$ ipython --no-banner

In [1]: import numpy as np

In [2]: np.set_printoptions(precision=2, suppress=True, linewidth=160)

In [3]: def rnd(a):
   ...:     return np.round(a, 2) + 0
   ...: 

In [4]: A2 = np.array([[8, 5], [2, 7], [0, 1]])

In [5]: K = np.tile(A2, (2, 3))

In [6]: K
Out[6]: 
array([[8, 5, 8, 5, 8, 5],
       [2, 7, 2, 7, 2, 7],
       [0, 1, 0, 1, 0, 1],
       [8, 5, 8, 5, 8, 5],
       [2, 7, 2, 7, 2, 7],
       [0, 1, 0, 1, 0, 1]])

In [7]: rng = np.random.default_rng(728658)

In [8]: idx = rng.permutation(6)

In [9]: idx
Out[9]: array([0, 3, 4, 1, 2, 5])

In [10]: A2 = K[idx][:, idx]

In [11]: rnd(np.linalg.det(A2)), rnd(np.linalg.det(K[idx]))
Out[11]: (np.float64(0.0), np.float64(0.0))

In [12]: mat = np.array([[-0.8, 0.3, -0.9, -0.3],
    ...:     [1.0, 0.9, -1.2, 0.3],
    ...:     [-0.5, 1.8, 0.1, 1.6]])

In [13]: mat.shape
Out[13]: (3, 4)

In [14]: rnd(np.linalg.norm(mat))
Out[14]: np.float64(3.32)

In [15]: np.count_nonzero(mat)
Out[15]: np.int64(12)

In [16]: rnd(np.linalg.svd(mat, compute_uv=False))
Out[16]: array([2.6 , 1.66, 1.23])

In [17]: np.unravel_index(np.abs(mat).argmax(), mat.shape)
Out[17]: (np.int64(2), np.int64(1))

In [18]: rnd(np.diff(mat, axis=0))
Out[18]: 
array([[ 1.8,  0.6, -0.3,  0.6],
       [-1.5,  0.9,  1.3,  1.3]])

In [19]: rnd(np.linalg.norm(mat, axis=0))
Out[19]: array([1.37, 2.03, 1.5 , 1.66])

In [20]: print(rnd(np.linalg.norm(mat[2] - mat[0])))
2.64

In [21]: print(rnd(np.linalg.norm(mat[2], 1)), rnd(np.linalg.norm(mat[2], np.inf)))
4.0 1.8

In [22]: np.linalg.norm(mat, axis=1).argmax()
Out[22]: np.int64(2)

In [23]: rnd(np.linalg.norm(mat, axis=1))
Out[23]: array([1.28, 1.83, 2.46])

In [24]: print(rnd(np.linalg.norm(mat, 2)))
2.6

In [25]: W = np.array([[-1, 0, -1, 2, -1, 3],
    ...:     [-3, -3, 0, -1, -3, 2],
    ...:     [0, -3, 1, 2, -3, 0],
    ...:     [3, 1, 1, 1, -2, -3]])

In [26]: c = np.array([-1, 2, 2, 3, -3, 2])

In [27]: H = np.maximum(mat @ W + c, 0)

In [28]: print((H > 0).astype(int))
[[0 1 1 0 1 1]
 [0 1 1 1 0 1]
 [0 0 1 1 0 0]]

In [29]: Z = np.array([[1, 2, -1],
    ...:     [-1, -1, 0],
    ...:     [-2, 0, -2],
    ...:     [-1, -2, -1],
    ...:     [0, 0, 0],
    ...:     [-1, -1, 0]])

In [30]: rnd(H @ Z)
Out[30]: 
array([[ -7.8,  -4.6,  -3.2],
       [-11.3, -13.1,  -2.2],
       [-10.4,  -4. , -10.4]])

In [31]: A2 = np.array([[-2, -2, 0], [-2, -2, 2], [-2, -1, -2], [3, 1, 0]])

In [32]: np.vstack([mat, A2.T]).shape
Out[32]: (6, 4)

In [33]: np.linalg.matrix_rank(mat @ A2)
Out[33]: np.int64(3)

In [34]: A2 = np.array([[-2, -2, 1], [-2, -3, 3]])

In [35]: Z = np.kron(A2, mat)

In [36]: np.linalg.matrix_rank(Z)
Out[36]: np.int64(6)

In [37]: arr = np.load("run15.npy")

In [38]: arr
Out[38]: 
array([[2, 1, 1, 2],
       [3, 2, 2, 3],
       [3, 2, 2, 3],
       [2, 1, 1, 2]])

In [39]: A2 = np.array([[-1, 0], [-1, 1]])

In [40]: Z = np.kron(A2, arr)

In [41]: print(np.linalg.matrix_rank(Z))
4

In [42]: Z.shape
Out[42]: (8, 8)

In [43]: rnd(np.linalg.eigvals(arr).sum().real)
Out[43]: np.float64(8.0)

In [44]: rnd(np.linalg.det(2 * arr)), rnd(np.linalg.det(arr))
Out[44]: (np.float64(0.0), np.float64(0.0))

In [45]: rnd(np.linalg.eigvals(arr))
Out[45]: array([7.46, 0.54, 0.  , 0.  ])
